$ ipython --no-banner

In [1]: import numpy as np

In [2]: from numpy import linalg as LA

In [3]: np.set_printoptions(precision=2, suppress=True, linewidth=160)

In [4]: mat = np.loadtxt("data.csv", delimiter=",")

In [5]: mat
Out[5]: 
array([[ 1. ,  0. ,  1.1, -0.1,  5.7,  1.4,  0.6,  2.2,  1.8, -0.6,  1.1, -0.7, -0.1,  1.3],
       [-0.8, -1.4,  1.2, -1. , -0.6, -0.9, -0.1, -1.8, -2. ,  1.1, -0.3, -1.9,  0.5, -1.5],
       [ 0. , -1.7, -0.7,  1. , -5.1, -1.1, -1.6,  0.6, -0.3, -0.9,  0.5,  1.3, -0.1,  0.6],
       [-0.9, -1.1, -2. ,  0.2,  2.4, -1.3, -3.4,  2.4, -0.1, -0.7, -0.6, -0.5, -0.5,  0. ],
       [-0.4, -0.4, -0.7, -0.2,  1.5, -0.2, -0.5, -0.4,  0.9, -0.3, -0.2,  0.4, -0.5, -0.4],
       [ 0.8,  2.2,  1. ,  1.4, -3.6,  0.6, -0.1, -0.9, -0.2, -0.3, -0.7, -0.3,  0.6,  0.1],
       [ 1.2, -0.8,  0. ,  0.2,  0.6, -0.2,  1.4,  2.3,  0.1,  0.4,  0.6,  0. ,  0.7,  0.1],
       [-0.8, -1.5, -0.4, -0.2, -3.6, -0.3,  1.6,  0. ,  1.1, -0.1,  0.7,  0.8, -1. ,  0.2]])

In [6]: B = mat / np.sqrt((mat ** 2).mean(axis=1, keepdims=True))

In [7]: LA.norm(B, axis=1)
Out[7]: array([3.74, 3.74, 3.74, 3.74, 3.74, 3.74, 3.74, 3.74])

In [8]: def softmax(z):
   ...:     e = np.exp(z - z.max(axis=-1, keepdims=True))
   ...:     return e / e.sum(axis=-1, keepdims=True)
   ...: 

In [9]: np.round(softmax(10 * mat[1]), 2) + 0
Out[9]: array([0.  , 0.  , 0.73, 0.  , 0.  , 0.  , 0.  , 0.  , 0.  , 0.27, 0.  , 0.  , 0.  , 0.  ])

In [10]: softmax(mat).sum(axis=1)
Out[10]: array([1., 1., 1., 1., 1., 1., 1., 1.])

In [11]: print(softmax(mat[1] + -2))
[0.04 0.02 0.27 0.03 0.04 0.03 0.07 0.01 0.01 0.24 0.06 0.01 0.13 0.02]

In [12]: scores = mat @ mat.T / np.sqrt(14)

In [13]: np.round(softmax(scores), 2) + 0
Out[13]: 
array([[1.  , 0.  , 0.  , 0.  , 0.  , 0.  , 0.  , 0.  ],
       [0.  , 0.98, 0.  , 0.  , 0.  , 0.  , 0.  , 0.  ],
       [0.  , 0.  , 0.99, 0.  , 0.  , 0.  , 0.  , 0.01],
       [0.  , 0.  , 0.  , 0.99, 0.  , 0.  , 0.  , 0.  ],
       [0.33, 0.03, 0.01, 0.35, 0.21, 0.01, 0.04, 0.02],
       [0.  , 0.  , 0.07, 0.  , 0.  , 0.92, 0.  , 0.01],
       [0.45, 0.01, 0.01, 0.03, 0.02, 0.01, 0.44, 0.03],
       [0.  , 0.  , 0.37, 0.  , 0.  , 0.01, 0.  , 0.62]])

In [14]: np.round(softmax(scores + np.triu(np.full(scores.shape, -np.inf), 1)), 2) + 0
Out[14]: 
array([[1.  , 0.  , 0.  , 0.  , 0.  , 0.  , 0.  , 0.  ],
       [0.  , 1.  , 0.  , 0.  , 0.  , 0.  , 0.  , 0.  ],
       [0.  , 0.  , 1.  , 0.  , 0.  , 0.  , 0.  , 0.  ],
       [0.  , 0.  , 0.  , 1.  , 0.  , 0.  , 0.  , 0.  ],
       [0.35, 0.03, 0.01, 0.38, 0.22, 0.  , 0.  , 0.  ],
       [0.  , 0.  , 0.07, 0.  , 0.  , 0.93, 0.  , 0.  ],
       [0.46, 0.01, 0.01, 0.04, 0.02, 0.01, 0.45, 0.  ],
       [0.  , 0.  , 0.37, 0.  , 0.  , 0.01, 0.  , 0.62]])

In [15]: r0, r1 = mat[1], mat[2]

In [16]: round(r0 @ r1, 2)
Out[16]: np.float64(-0.29)

In [17]: round(r0 @ r0, 2)
Out[17]: np.float64(20.87)

In [18]: pr = (r0 @ r1) / (r0 @ r0) * r0

In [19]: round(float(LA.norm(r0 + r1) ** 2 + LA.norm(r0 - r1) ** 2), 2)
Out[19]: 117.2

In [20]: LA.matrix_rank(np.outer(r0, r1))
Out[20]: np.int64(1)

In [21]: r1 - pr
Out[21]: array([-0.01, -1.72, -0.68,  0.99, -5.11, -1.11, -1.6 ,  0.57, -0.33, -0.88,  0.5 ,  1.27, -0.09,  0.58])

In [22]: B = np.array([[1, 3, 3],
    ...:     [-3, -3, -3],
    ...:     [-2, 2, 1],
    ...:     [0, -2, 1],
    ...:     [0, 3, 1],
    ...:     [-1, 3, 1],
    ...:     [-3, 2, 3],
    ...:     [3, 3, 3],
    ...:     [-3, -1, -1],
    ...:     [2, -2, 2],
    ...:     [2, 3, -1],
    ...:     [0, -3, -1],
    ...:     [-2, 1, -1],
    ...:     [-3, 3, 0]])

In [23]: LA.matrix_rank(np.vstack([mat, B.T]))
Out[23]: np.int64(11)

In [24]: LA.matrix_rank(mat @ B)
Out[24]: np.int64(3)
